In [1]: import numpy as np

In [2]: import numpy.linalg as la

In [3]: np.set_printoptions(suppress=True, linewidth=100)

In [4]: def tidy(a):
   ...:     return np.round(a, 1) + 0
   ...: 

In [5]: A = np.load("test6.npy")

In [6]: print(A)
[[0 2 1 0]
 [2 0 2 1]
 [1 2 0 2]
 [0 1 2 0]]

In [7]: f = np.array([-2, -2, 2, 1])

In [8]: other = A + np.outer(f, np.eye(4)[2])

In [9]: print(tidy(la.det(other) / la.det(A)), tidy(1 + la.solve(A, f)[2]))
2.3 2.3

In [10]: print(la.matrix_rank(other - A))
1

In [11]: print(other)
[[ 0.  2. -1.  0.]
 [ 2.  0.  0.  1.]
 [ 1.  2.  2.  2.]
 [ 0.  1.  3.  0.]]

In [12]: blk = np.stack([A, 2 * A, A[::-1]])

In [13]: print(blk.shape)
(3, 4, 4)

In [14]: print((blk @ A.T).shape)
(3, 4, 4)

In [15]: f = np.array([-1, 3, 0])

In [16]: print(np.cross(A[1, :3], A[3, :3]))
[-2 -4  2]

In [17]: print(np.polyval(f, A[1]))
[2 0 2 2]

In [18]: print(np.correlate(A[1], A[3], "full"))
[0 4 2 4 4 1 0]

In [19]: print(np.all(la.eigvalsh(A) > 0))
False

In [20]: print([round(float(la.det(A[:i, :i])), 2) + 0 for i in range(1, 5)])
[0.0, -4.0, 8.0, 9.0]

In [21]: M = np.load("out19.npy")

In [22]: print(tidy(M))
[[ 1.1  2.2  4.4]
 [-1.1 -0.1  4.9]
 [ 3.3  3.7  0.9]
 [ 2.5  3.3  2.8]
 [ 1.3  0.4 -4.8]
 [ 0.2 -0.9 -4.9]
 [-1.  -2.1 -4.4]
 [ 1.1  0.1 -4.9]
 [ 2.2  3.1  3.3]
 [-3.2 -3.7 -1. ]
 [ 3.4  3.3 -1.5]
 [-2.9 -2.4  3.3]
 [ 3.2  3.7  1.3]
 [-0.7 -1.7 -4.6]
 [-3.2 -3.7 -1.3]
 [ 2.7  2.1 -3.7]]

In [23]: print(np.unique(M.round(6), axis=0).shape)
(16, 3)

In [24]: print(la.lstsq(M[:-1].T, M[-1])[2])
2

In [25]: print(tidy(M @ la.pinv(M) @ M))
[[ 1.1  2.2  4.4]
 [-1.1 -0.1  4.9]
 [ 3.3  3.7  0.9]
 [ 2.5  3.3  2.8]
 [ 1.3  0.4 -4.8]
 [ 0.2 -0.9 -4.9]
 [-1.  -2.1 -4.4]
 [ 1.1  0.1 -4.9]
 [ 2.2  3.1  3.3]
 [-3.2 -3.7 -1. ]
 [ 3.4  3.3 -1.5]
 [-2.9 -2.4  3.3]
 [ 3.2  3.7  1.3]
 [-0.7 -1.7 -4.6]
 [-3.2 -3.7 -1.3]
 [ 2.7  2.1 -3.7]]

In [26]: print(np.abs(np.diag(la.qr(M)[1])) > 1e-9)
[ True  True False]

In [27]: Z = M[[1, 15]].astype(float)

In [28]: for _ in range(7):
    ...:     labels = la.norm(M[:, None] - Z, axis=-1).argmin(axis=1)
    ...:     Z = np.array([M[labels == j].mean(axis=0) for j in range(2)])
    ...: 

In [29]: print(labels)
[0 0 1 0 1 1 1 1 0 0 1 0 1 1 0 1]

In [30]: print(tidy(Z))
[[-0.6 -0.2  2.3]
 [ 1.5  1.  -3. ]]

In [31]: print(np.abs(Z[1] - Z[0]).argmax())
2

In [32]: print(tidy(Z[1] - Z[0]))
[ 2.1  1.1 -5.3]

In [33]: d = la.norm(M[:, None] - M[None], axis=-1)

In [34]: print(tidy(d[:5, :5]))
[[ 0.   3.2  4.4  2.4  9.3]
 [ 3.2  0.   7.   5.4 10. ]
 [ 4.4  7.   0.   2.1  6.8]
 [ 2.4  5.4  2.1  0.   8.2]
 [ 9.3 10.   6.8  8.2  0. ]]

In [35]: print(tidy(la.norm(M, axis=1)))
[5. 5. 5. 5. 5. 5. 5. 5. 5. 5. 5. 5. 5. 5. 5. 5.]

In [36]: print(d.shape)
(16, 16)

In [37]: print(d.mean(axis=1).argmax())
11

In [38]: print(d[4].round(6).argsort(kind="stable")[:4])
[ 4  7  5 15]

In [39]: print(la.matrix_rank(d ** 2))
3

In [40]: print(np.unravel_index(d.round(6).argmax(), d.shape))
(np.int64(12), np.int64(14))

In [41]: other = M / np.sqrt((M ** 2).mean(axis=1, keepdims=True))

In [42]: print(tidy(M - M.mean(axis=1, keepdims=True)))
[[-1.4 -0.4  1.8]
 [-2.3 -1.3  3.6]
 [ 0.7  1.1 -1.7]
 [-0.3  0.4 -0.1]
 [ 2.4  1.4 -3.8]
 [ 2.1  1.  -3.1]
 [ 1.5  0.4 -1.9]
 [ 2.3  1.3 -3.7]
 [-0.7  0.2  0.4]
 [-0.6 -1.   1.6]
 [ 1.7  1.6 -3.3]
 [-2.2 -1.7  4. ]
 [ 0.5  1.  -1.4]
 [ 1.7  0.6 -2.3]
 [-0.5 -1.   1.4]
 [ 2.3  1.7 -4. ]]

In [43]: print(la.matrix_rank(M - M.mean(axis=1, keepdims=True)))
2

In [44]: print(la.matrix_rank(other) == la.matrix_rank(M))
True

In [45]: left, sv, Vt = la.svd(M)

In [46]: print(tidy(sv))
[15.2 13.   0. ]

In [47]: print(np.argmax(sv[:-1] / (sv[1:] + 1e-6)) + 1)
2

In [48]: other = left[:, :2] @ np.diag(sv[:2]) @ Vt[:2]

In [49]: print(tidy(other))
[[ 1.1  2.2  4.4]
 [-1.1 -0.1  4.9]
 [ 3.3  3.7  0.9]
 [ 2.5  3.3  2.8]
 [ 1.3  0.4 -4.8]
 [ 0.2 -0.9 -4.9]
 [-1.  -2.1 -4.4]
 [ 1.1  0.1 -4.9]
 [ 2.2  3.1  3.3]
 [-3.2 -3.7 -1. ]
 [ 3.4  3.3 -1.5]
 [-2.9 -2.4  3.3]
 [ 3.2  3.7  1.3]
 [-0.7 -1.7 -4.6]
 [-3.2 -3.7 -1.3]
 [ 2.7  2.1 -3.7]]

In [50]: print(tidy(np.abs(M - other).max()))
0.0

In [51]: feats = np.load("mat.npy")

In [52]: print(feats)
[[1.  0.7 0.5]
 [0.7 1.  0.7]
 [0.5 0.7 1. ]]

In [53]: hat = np.triu(np.array([[0, -7, -6], [-2, -1, 5], [-9, -3, 2]]), 1) + np.eye(3)

In [54]: other = hat @ feats @ la.inv(hat)

In [55]: print(tidy(other))
[[  -6.9  -58.8  242.2]
 [   3.2   26.9 -109.6]
 [   0.5    4.2  -17. ]]

In [56]: print(tidy(la.det(other)))
0.3

In [57]: th = np.radians(15)

In [58]: r_ = np.eye(3)

In [59]: r_[1, 1] = r_[2, 2] = np.cos(th)

In [60]: r_[1, 2], r_[2, 1] = -np.sin(th), np.sin(th)

In [61]: print(tidy(r_))
[[ 1.   0.   0. ]
 [ 0.   1.  -0.3]
 [ 0.   0.3  1. ]]

In [62]: other = feats @ r_.T

In [63]: print(np.allclose(feats @ feats.T, other @ other.T))
True

In [64]: print(np.allclose(la.norm(feats, axis=1), la.norm(other, axis=1)))
True

In [65]: arr = np.load("block11.npy")

In [66]: print(arr)
[[5 1 4 4]
 [4 5 1 4]
 [4 4 5 1]
 [1 4 4 5]]

In [67]: f = np.array([3, -3, 2, 2])

In [68]: other = arr + np.outer(f, np.eye(4)[1])

In [69]: print(other)
[[5. 4. 4. 4.]
 [4. 2. 1. 4.]
 [4. 6. 5. 1.]
 [1. 6. 4. 5.]]

In [70]: print(la.matrix_rank(other - arr))
1

In [71]: print(np.allclose(arr, arr.T))
False

In [72]: print((arr + arr.T) / 2)
[[5.  2.5 4.  2.5]
 [2.5 5.  2.5 4. ]
 [4.  2.5 5.  2.5]
 [2.5 4.  2.5 5. ]]

In [73]: print(arr @ arr)
[[49 42 57 48]
 [48 49 42 57]
 [57 48 49 42]
 [42 57 48 49]]

In [74]: print(np.trace(arr))
20

In [75]: print(tidy(np.sort(np.abs(la.eigvals(arr)))))
[ 3.2  3.2  4.  14. ]

In [76]: print(la.matrix_power(arr, 3))
[[689 679 715 661]
 [661 689 679 715]
 [715 661 689 679]
 [679 715 661 689]]

In [77]: print(tidy(la.norm(arr, axis=1)))
[7.6 7.6 7.6 7.6]

In [78]: print(arr[0] @ arr[2])
48

In [79]: print(tidy(la.norm(arr, 2)))
14.0

In [80]: print(tidy(la.norm(arr, "nuc")))
24.3

In [81]: print(tidy(la.norm(arr) ** 2 / la.norm(arr, 2) ** 2))
1.2

In [82]: print(tidy(la.norm(arr, 1)), tidy(la.norm(arr, np.inf)))
14.0 14.0

In [83]: mat = np.load("data.npy")

In [84]: print(mat)
[[-2.  1.  1.  1.]
 [ 1. -2.  1.  1.]
 [ 1.  1. -2.  1.]
 [ 1.  1.  1. -2.]]

In [85]: th = np.radians(180)

In [86]: r_ = np.eye(4)

In [87]: r_[2, 2] = r_[0, 0] = np.cos(th)

In [88]: r_[2, 0], r_[0, 2] = -np.sin(th), np.sin(th)

In [89]: print(tidy(r_))
[[-1.  0.  0.  0.]
 [ 0.  1.  0.  0.]
 [ 0.  0. -1.  0.]
 [ 0.  0.  0.  1.]]

In [90]: other = mat @ r_.T

In [91]: print(tidy(la.svd(mat, compute_uv=False)), tidy(la.svd(other, compute_uv=False)))
[3. 3. 3. 1.] [3. 3. 3. 1.]

In [92]: print(np.allclose(la.norm(mat, axis=1), la.norm(other, axis=1)))
True

In [93]: print(tidy(other))
[[ 2.  1. -1.  1.]
 [-1. -2. -1.  1.]
 [-1.  1.  2.  1.]
 [-1.  1. -1. -2.]]

In [94]: print(np.abs(other - mat).max(axis=0))
[4. 0. 4. 0.]

In [95]: print(tidy(la.det(r_)), np.trace(r_))
1.0 0.0

In [96]: K = np.loadtxt("m.csv", delimiter=",")

In [97]: print(K)
[[-141.1   42.2 -160.1]
 [-141.2   40.3 -160.6]
 [-140.2   41.  -159.2]
 [-141.2   41.9 -161.3]
 [-139.    39.6 -160. ]
 [-140.9   38.  -159.5]
 [-139.1   39.6 -159.4]
 [-141.1   41.  -160.7]
 [-139.4   41.  -160.3]
 [-139.8   39.8 -159.3]
 [-140.8   39.4 -160.2]
 [-140.4   38.2 -160.7]
 [-139.1   40.6 -159.8]
 [-139.4   40.5 -159.4]
 [-139.8   39.8 -160.1]
 [-140.1   40.4 -160.5]
 [-141.6   39.8 -159.8]
 [-140.6   39.9 -161. ]
 [-139.1   41.7 -159.8]
 [-138.8   39.6 -160.5]
 [-140.7   40.9 -158.4]
 [-138.4   40.1 -160.5]
 [-140.3   40.8 -161. ]
 [-138.5   39.  -160.6]
 [-141.4   40.8 -160.4]
 [-140.5   40.2 -159.8]]

In [98]: x0 = np.array([-7, -8, 8])

In [99]: y = K @ x0

In [100]: coef, lr = np.zeros(3), 1 / la.norm(K, 2) ** 2

In [101]: for i in range(6):
     ...:     coef -= lr * K.T @ (K @ coef - y)
     ...:     if i % 1 == 0: print(i, round(la.norm(K @ coef - y), 1))
     ...: 
0 53.9
1 53.9
2 53.9
3 53.9
4 53.9
5 53.9

In [102]: print(tidy(coef))
[ 1.9 -0.5  2.1]

In [103]: print(np.abs(K).max())
161.3

In [104]: print(np.unravel_index(np.abs(K).argmax(), K.shape))
(np.int64(3), np.int64(2))

In [105]: print(tidy(la.svd(K, compute_uv=False)))
[1104.1    4.9    4. ]

In [106]: print(tidy(la.norm(K)))
1104.1

In [107]: print(np.count_nonzero(K))
78

In [108]: print(la.matrix_rank(K))
3

In [109]: print(tidy(K - K[0]))
[[ 0.   0.   0. ]
 [-0.1 -1.9 -0.5]
 [ 0.9 -1.2  0.9]
 [-0.1 -0.3 -1.2]
 [ 2.1 -2.6  0.1]
 [ 0.2 -4.2  0.6]
 [ 2.  -2.6  0.7]
 [ 0.  -1.2 -0.6]
 [ 1.7 -1.2 -0.2]
 [ 1.3 -2.4  0.8]
 [ 0.3 -2.8 -0.1]
 [ 0.7 -4.  -0.6]
 [ 2.  -1.6  0.3]
 [ 1.7 -1.7  0.7]
 [ 1.3 -2.4  0. ]
 [ 1.  -1.8 -0.4]
 [-0.5 -2.4  0.3]
 [ 0.5 -2.3 -0.9]
 [ 2.  -0.5  0.3]
 [ 2.3 -2.6 -0.4]
 [ 0.4 -1.3  1.7]
 [ 2.7 -2.1 -0.4]
 [ 0.8 -1.4 -0.9]
 [ 2.6 -3.2 -0.5]
 [-0.3 -1.4 -0.3]
 [ 0.6 -2.   0.3]]

In [110]: print(tidy(K.mean(axis=0)))
[-140.1   40.2 -160.1]

In [111]: print(tidy(K.sum(axis=0)))
[-3642.5  1046.1 -4162.9]

In [112]: W0 = np.loadtxt("arr.csv", delimiter=",")

In [113]: print(W0)
[[ 0. -6.  5.]
 [ 6.  0. -3.]
 [-5.  3.  0.]]

In [114]: left, sv, Vt = la.svd(W0)

In [115]: print(np.argmax(sv[:-1] / (sv[1:] + 1e-6)) + 1)
2

In [116]: other = left[:, :2] @ np.diag(sv[:2]) @ Vt[:2]

In [117]: print(tidy(other))
[[ 0. -6.  5.]
 [ 6.  0. -3.]
 [-5.  3.  0.]]

In [118]: print(tidy(la.norm(W0 - other) / la.norm(W0)))
0.0
